$ python3 -q
>>> import numpy as np
>>> from numpy import linalg as LA
>>> np.set_printoptions(precision=1, suppress=True, linewidth=100, floatmode="fixed")
>>> def tidy(a):
...     return np.round(a, 1) + 0
... 
>>> mat = np.loadtxt("a.csv", delimiter=",")
>>> tidy(mat)
array([[-0.5,  0.2,  0.9],
       [-0.4, -0.9,  0.0],
       [ 0.8, -0.3,  0.5]])
>>> rng = np.random.default_rng(2169)
>>> idx = rng.permutation(3)
>>> other = mat[:, idx] * rng.choice([-1, 1], 3)
>>> tidy(other)
array([[ 0.2, -0.9,  0.5],
       [-0.9,  0.0,  0.4],
       [-0.3, -0.5, -0.8]])
>>> left, _, VT = LA.svd(mat.T @ other)
>>> print(tidy(left @ VT))
[[ 0.0  0.0 -1.0]
 [ 1.0  0.0  0.0]
 [ 0.0 -1.0  0.0]]
>>> print(tidy(LA.lstsq(mat, other)[0]))
[[ 0.0  0.0 -1.0]
 [ 1.0  0.0  0.0]
 [ 0.0 -1.0  0.0]]
>>> print(tidy(LA.eigvals(other)))
[ 1.0+0.0j -0.8+0.6j -0.8-0.6j]
>>> tidy(LA.det(2 * other)), tidy(LA.det(other))
(np.float64(8.0), np.float64(1.0))
>>> tidy(LA.det(other[::-1]))
np.float64(-1.0)
>>> tidy(np.kron(np.eye(2, dtype=int), other))
array([[ 0.2, -0.9,  0.5,  0.0,  0.0,  0.0],
       [-0.9,  0.0,  0.4,  0.0,  0.0,  0.0],
       [-0.3, -0.5, -0.8,  0.0,  0.0,  0.0],
       [ 0.0,  0.0,  0.0,  0.2, -0.9,  0.5],
       [ 0.0,  0.0,  0.0, -0.9,  0.0,  0.4],
       [ 0.0,  0.0,  0.0, -0.3, -0.5, -0.8]])
>>> tidy(LA.eigvals(other).sum().real)
np.float64(-0.6)
>>> J = np.load("block6.npy")
>>> J
array([[0, 2, 1, 1, 2, 1],
       [0, 0, 4, 0, 2, 0],
       [0, 0, 0, 3, 4, 1],
       [0, 0, 0, 0, 2, 4],
       [0, 0, 0, 0, 0, 5],
       [0, 0, 0, 0, 0, 0]])
>>> def softmax(z):
...     e = np.exp(z - z.max(axis=-1, keepdims=True))
...     return e / e.sum(axis=-1, keepdims=True)
... 
>>> tidy(softmax(J[2]))
array([0.0, 0.0, 0.0, 0.2, 0.7, 0.0])
>>> tidy(softmax(10 * J[2]))
array([0.0, 0.0, 0.0, 0.0, 1.0, 0.0])
>>> tidy(softmax(J).sum(axis=1))
array([1.0, 1.0, 1.0, 1.0, 1.0, 1.0])
>>> att = J @ J.T / np.sqrt(6)
>>> tidy(softmax(att + np.triu(np.full(att.shape, -np.inf), 1)))
array([[1.0, 0.0, 0.0, 0.0, 0.0, 0.0],
       [0.0, 1.0, 0.0, 0.0, 0.0, 0.0],
       [0.0, 0.0, 1.0, 0.0, 0.0, 0.0],
       [0.0, 0.0, 0.0, 1.0, 0.0, 0.0],
       [0.0, 0.0, 0.0, 0.1, 0.9, 0.0],
       [0.2, 0.2, 0.2, 0.2, 0.2, 0.2]])
>>> tidy(softmax(att))
array([[0.3, 0.1, 0.5, 0.1, 0.0, 0.0],
       [0.0, 1.0, 0.0, 0.0, 0.0, 0.0],
       [0.0, 0.0, 1.0, 0.0, 0.0, 0.0],
       [0.0, 0.0, 0.0, 0.5, 0.5, 0.0],
       [0.0, 0.0, 0.0, 0.1, 0.9, 0.0],
       [0.2, 0.2, 0.2, 0.2, 0.2, 0.2]])
>>> tidy(softmax(att)[2] @ J)
array([0.0, 0.0, 0.0, 3.0, 4.0, 1.0])
